In [1]: import numpy as np

In [2]: import numpy.linalg as la

In [3]: np.set_printoptions(precision=2, suppress=True, linewidth=200)

In [4]: F = np.load("data.npy")

In [5]: print(F)
[[ 1.97  1.04 -1.02]
 [ 1.04 -1.83 -1.8 ]
 [-1.02 -1.8  -0.14]]

In [6]: print(round(float(F[1] @ F[2]), 2))
2.49

In [7]: print(la.norm(F, axis=1).argmax())
1

In [8]: print(la.norm(F, axis=0))
[2.45 2.77 2.08]

In [9]: print(np.round(la.norm(F, 1), 2), round(float(la.norm(F, np.inf)), 2))
4.67 4.67

In [10]: print(la.norm(F, axis=1))
[2.45 2.77 2.08]

In [11]: print(round(la.norm(F[1] - F[2]), 2))
2.65

In [12]: print(np.round(la.norm(F, 2), 2))
3.0

In [13]: print(round(float(la.norm(F) ** 2 / la.norm(F, 2) ** 2), 2))
2.0

In [14]: print(np.abs(np.diag(la.qr(F)[1])) > 1e-9)
[ True  True False]

In [15]: print(np.unique(F.round(6), axis=0).shape)
(3, 3)

In [16]: print(F @ la.pinv(F) @ F)
[[ 1.97  1.04 -1.02]
 [ 1.04 -1.83 -1.8 ]
 [-1.02 -1.8  -0.14]]

In [17]: print(np.allclose(F[:-1].T @ la.lstsq(F[:-1].T, F[-1])[0], F[-1]))
True

In [18]: Uu, s, vt = la.svd(F)

In [19]: print(np.argmax(s[:-1] / (s[1:] + 1e-6)) + 1)
2

In [20]: print(s.round(2) + 0)
[3. 3. 0.]

In [21]: B = Uu[:, :2] @ np.diag(s[:2]) @ vt[:2]

In [22]: print(round(float(la.norm(F - B) / la.norm(F)), 2))
0.0

In [23]: print(B)
[[ 1.97  1.04 -1.02]
 [ 1.04 -1.83 -1.8 ]
 [-1.02 -1.8  -0.14]]

In [24]: print(np.round(np.abs(F - B).max(), 2))
0.0

In [25]: print(la.matrix_rank(F, rtol=0.05))
2

In [26]: print(round(la.norm(F - B, 2), 2), round(float(s[2]), 2))
0.0 0.0

In [27]: Uu, s, vt = la.svd(F)

In [28]: V = vt[:(s > 1e-8).sum()]

In [29]: rng = np.random.default_rng(122)

In [30]: x = F[1] + -1 * F[2] + rng.integers(2) * np.eye(3)[0]

In [31]: print(x)
[ 3.06 -0.02 -1.66]

In [32]: print(round(la.norm(x - V.T @ V @ x), 2))
0.58

In [33]: r = la.matrix_rank(F)

In [34]: print(r)
2

In [35]: ns = la.svd(F)[2][r:].T

In [36]: print([int(la.matrix_rank(F[:i])) for i in range(1, len(F) + 1)])
[1, 2, 2]

In [37]: print([int(la.matrix_rank(np.delete(F, i, axis=0))) for i in range(3)])
[2, 2, 2]

In [38]: W0 = np.loadtxt("test6.csv", delimiter=",")

In [39]: print(W0)
[[ 1.86  1.43  9.36 -6.18 -0.89 -3.53  0.11  1.46  3.08]
 [-2.   -2.1  -0.29  0.6  -1.71  2.3  -1.76  1.73 -3.07]
 [ 0.1   2.89  2.02 -2.64 -1.73 -1.   -1.34  1.19  1.24]
 [ 5.36 -3.66  4.84 -6.32 -8.45  3.08  4.45 -2.52  5.27]
 [ 1.26 -0.29 -1.27 -2.04 -0.09  1.25 -3.18 -0.26 -3.02]
 [ 1.63  1.07 -2.32  0.36 -1.15 -1.06  0.68 -0.69 -1.09]
 [-4.66  4.16 -1.12 -0.27 -0.32  3.5  -3.98  0.39 -6.04]
 [ 2.96  0.65 -2.8   4.07 -3.71 -2.31  4.55 -5.02  2.48]
 [-6.04 -0.2  -1.67 -1.46  2.76  2.93 -2.2   2.39 -2.4 ]]

In [40]: gram = W0.T @ W0

In [41]: print(round(float(np.trace(gram)), 2), round(float((W0 ** 2).sum()), 2))
783.31 783.31

In [42]: print(np.diag(gram))
[107.4   47.2  134.08 108.53 100.93  57.09  76.67  44.5  106.92]

In [43]: print(W0.mean(axis=0))
[ 0.05  0.44  0.75 -1.54 -1.7   0.57 -0.3  -0.15 -0.39]

In [44]: print(la.svd(W0, compute_uv=False))
[20.   14.    9.8   6.86  4.8   3.36  2.35  1.65  1.16]

In [45]: np.zeros(9, 9)
Traceback (most recent call last):
  Cell In[45], line 1
    np.zeros(9, 9)
TypeError: Cannot interpret '9' as a data type


In [46]: print(la.matrix_rank(W0))
9

In [47]: print(W0.sum(axis=0))
[  0.47   3.95   6.75 -13.88 -15.29   5.16  -2.67  -1.33  -3.55]

In [48]: print(round(la.norm(W0), 2))
27.99
